% python3 -q
>>> import numpy as np
>>> import numpy.linalg as la
>>> np.set_printoptions(precision=2, suppress=True, linewidth=100)
>>> arr = np.load("data.npy")
>>> arr
array([[ 0, -2,  9,  2],
       [ 2,  0,  3,  1],
       [-9, -3,  0, -9],
       [-2, -1,  9,  0]])
>>> x0 = np.array([0, -1, -2, -1])
>>> np.round(la.eigvals(arr).real, 2) + 0
array([0., 0., 0., 0.])
>>> x0 @ arr @ x0
np.int64(0)
>>> la.svd(arr, compute_uv=False)
array([13.37, 13.37,  1.12,  1.12])
>>> O = la.solve(np.eye(4) - arr, np.eye(4) + arr)
>>> np.round(la.det(O), 2)
np.float64(1.0)
>>> P = np.triu(np.array([[-2, -1, -2, 2], [-3, -1, -3, 3], [0, 2, -1, -3], [0, -2, 2, -1]]), 1) + np.eye(4)
>>> A2 = P @ arr @ la.inv(P)
>>> print(A2)
[[  12.   14.   90.  223.]
 [  23.   29.  163.  384.]
 [  -3.   -3.  -42. -120.]
 [  -2.   -3.   -4.    1.]]
>>> print(np.round(la.det(A2), 2))
225.0
>>> A = np.load("case0.npy")
>>> A
array([[-1, -1],
       [ 0, -2]])
>>> # triangular: eigenvalues sit on the diagonal
>>> ev, evecs = la.eig(A)
>>> print(ev)
[-1. -2.]
>>> np.prod(ev)
np.float64(2.0)
>>> W0 = np.array([[1, 0, 0], [2, 1, 0], [0, 0, 1]])
>>> # triangular, det is the product of the diagonal
>>> la.matrix_power(W0 - np.diag(np.diag(W0)), 3)
array([[0, 0, 0],
       [0, 0, 0],
       [0, 0, 0]])
>>> np.sort(la.eigvals(W0))
array([1., 1., 1.])
>>> Uu, sv, Vt = la.svd(W0, full_matrices=False)
>>> np.abs(Uu[:, 0]).round(6).argmax()
np.int64(1)
>>> np.round(Uu.T @ W0 @ Vt.T, 2) + 0
array([[2.41, 0.  , 0.  ],
       [0.  , 1.  , 0.  ],
       [0.  , 0.  , 0.41]])
>>> print(sv)
[2.41 1.   0.41]
>>> Uu.shape, sv.shape, Vt.shape
((3, 3), (3,), (3, 3))
>>> P = np.triu(np.array([[0, 0, 0], [2, 3, 0], [2, 2, 3]]), 1) + np.eye(3)
>>> A2 = P @ W0 @ la.inv(P)
>>> round(float(la.det(A2)), 2)
1.0
>>> P @ W0 - W0 @ P
array([[0., 0., 0.],
       [0., 0., 0.],
       [0., 0., 0.]])
>>> np.poly(A2)
array([ 1., -3.,  3., -1.])
>>> la.matrix_rank(A2)
np.int64(3)
>>> np.trace(A2), np.trace(W0)
(np.float64(3.0), np.int64(3))
>>> A2
array([[1., 0., 0.],
       [2., 1., 0.],
       [0., 0., 1.]])
>>> print(np.round(la.det(W0), 2))
1.0
>>> np.flatnonzero(la.matrix_power((W0 != 0) + (W0.T != 0) + np.eye(3), 3)[2])
array([2])
>>> print(np.sort(la.eigvals(W0).real))
[1. 1. 1.]
>>> x0 = np.array([3, 8, 5])
>>> h1 = np.maximum(W0 @ x0, 0)
>>> h1
array([ 3, 14,  5])
>>> W0 * (h1 > 1e-9)[:, None]
array([[1, 0, 0],
       [2, 1, 0],
       [0, 0, 1]])
>>> M = np.load("dump.npy")
>>> M
array([[ 2,  1,  1,  1],
       [ 0,  0,  0,  0],
       [-2, -1, -1, -1]])
>>> # columns 1 and 2 are equal
>>> A2 = la.inv(arr)
>>> round(float(la.det(arr) * la.det(A2)), 2)
1.0
>>> (np.abs(A2) > 1e-9).astype(int)
array([[0, 1, 1, 1],
       [1, 0, 1, 1],
       [1, 1, 0, 1],
       [1, 1, 1, 0]])
>>> x0 = np.array([7, 0])
>>> y = A @ x0
>>> b, lr = np.zeros(2), 1 / la.norm(A, 2) ** 2
>>> for i in range(30):
...     b -= lr * A.T @ (A @ b - y)
...     if i % 10 == 0: print(i, round(la.norm(A @ b - y), 2))
... 
0 5.09
10 1.05
20 0.22
>>> b
array([6.94, 0.01])
>>> Uu, sv, Vt = la.svd(M)
>>> np.argmax(sv[:-1] / (sv[1:] + 1e-6)) + 1
np.int64(1)
>>> A2 = Uu[:, :1] @ np.diag(sv[:1]) @ Vt[:1]
>>> la.matrix_rank(M, rtol=0.05)
np.int64(1)
>>> print(np.unique(M.round(6), axis=0).shape)
(3, 4)
>>> Uu, sv, Vt = la.svd(M)
>>> evecs = Vt[:(sv > 1e-8).sum()]
>>> rng = np.random.default_rng(864)
>>> x0 = M[2] + 5 * M[0] + rng.integers(2) * np.eye(4)[3]
>>> x0
array([8., 4., 4., 5.])
>>> print(la.matrix_rank(np.vstack([M, x0])))
2
>>> round(la.norm(x0 - evecs.T @ evecs @ x0), 2)
np.float64(0.93)
>>> X = np.loadtxt("block12.csv", delimiter=",")
>>> print(X)
[[1. 2. 0. 2.]
 [0. 0. 0. 2.]
 [0. 0. 2. 2.]
 [0. 0. 0. 0.]]
>>> # triangular: eigenvalues sit on the diagonal
>>> lab = rng.permutation(3)
>>> lab
array([2, 0, 1])
>>> A2 = W0[lab][:, lab]
>>> print(np.allclose(A2, W0))
False
>>> round(la.det(A2), 2), np.round(la.det(W0[lab]), 2)
(np.float64(1.0), np.float64(1.0))
>>> A2 = np.array([[1.1], [0.2], [0.4], [-1.7], [-0.6]])
>>> C = np.array([[-2.3, 1.1]])
>>> J = A2 @ C
>>> J
array([[-2.53,  1.21],
       [-0.46,  0.22],
       [-0.92,  0.44],
       [ 3.91, -1.87],
       [ 1.38, -0.66]])
>>> x0 = np.array([-1, 0])
>>> J @ (2 * x0)
array([ 5.06,  0.92,  1.84, -7.82, -2.76])
>>> (J * x0).sum(axis=1)
array([ 2.53,  0.46,  0.92, -3.91, -1.38])
>>> la.norm(J @ x0) <= la.norm(J, 2) * la.norm(x0) + 1e-9
np.True_
>>> J @ x0
array([ 2.53,  0.46,  0.92, -3.91, -1.38])
>>> print((J @ x0).argmax())
0
>>> print(J @ np.ones(2))
[-1.32 -0.24 -0.48  2.04  0.72]
>>> Uu, sv, Vt = la.svd(J)
>>> sv.round(2) + 0
array([5.5, 0. ])
>>> A2 = Uu[:, :1] @ np.diag(sv[:1]) @ Vt[:1]
>>> round(float(la.norm(J - A2, 2)), 2), round(sv[1], 2)
(0.0, np.float64(0.0))
>>> A2
array([[-2.53,  1.21],
       [-0.46,  0.22],
       [-0.92,  0.44],
       [ 3.91, -1.87],
       [ 1.38, -0.66]])
>>> round(float(la.norm(J - A2) / la.norm(J)), 2)
0.0
>>> la.matrix_rank(A2)
np.int64(1)
>>> W = np.array([[-3, -1, 2, -3], [-2, 0, -3, 1]])
>>> b = np.array([2, 1, 1, 2])
>>> act = np.maximum(A2 @ W + b, 0)
>>> (act > 0).mean(axis=0)
array([0.6, 0.6, 0.4, 0.6])
>>> (act > 0).astype(int)
array([[1, 1, 0, 1],
       [1, 1, 0, 1],
       [1, 1, 0, 1],
       [0, 0, 1, 0],
       [0, 0, 1, 0]])
>>> la.matrix_rank(act)
np.int64(3)
>>> C = np.array([[2, 2, 1], [0, 3, 2], [2, 0, 2], [2, 2, 0]])
>>> act @ C
array([[35.94, 46.53, 14.23],
       [13.08, 17.46,  5.86],
       [18.16, 23.92,  7.72],
       [28.86,  0.  , 28.86],
       [11.48,  0.  , 11.48]])
>>> feats = np.load("m.npy")
>>> feats
array([[4., 3., 3.],
       [3., 4., 3.],
       [3., 3., 4.]])
>>> print(feats @ (-1.0) ** np.arange(3))
[4. 2. 4.]
>>> feats @ np.ones(3)
array([10., 10., 10.])
>>> np.sort(np.abs(np.fft.fft(feats[0]))), np.sort(la.svd(feats, compute_uv=False))
(array([ 1.,  1., 10.]), array([ 1.,  1., 10.]))
>>> (feats @ feats)[0]
array([34., 33., 33.])
>>> m1 = np.load("w.npy")
>>> m1
array([[ 1.,  1.,  2.,  1.],
       [ 0.,  3.,  4.,  2.],
       [ 2., -4., -3., -2.],
       [-2.,  1., -2.,  0.]])
>>> # rank 3
>>> P = np.triu(np.array([[0, 0, -1, -4], [-2, 2, 5, 5], [4, -1, -1, -1], [-1, -5, 4, -2]]), 1) + np.eye(4)
>>> A2 = P @ m1 @ la.inv(P)
>>> print(round(la.det(A2), 2))
-0.0
>>> A2
array([[  7.,   1.,  15.,  41.],
       [  0., -12.,  39.,  91.],
       [  4.,  -5.,  28.,  67.],
       [ -2.,   1.,  -9., -22.]])
>>> la.matrix_rank(A2)
np.int64(3)
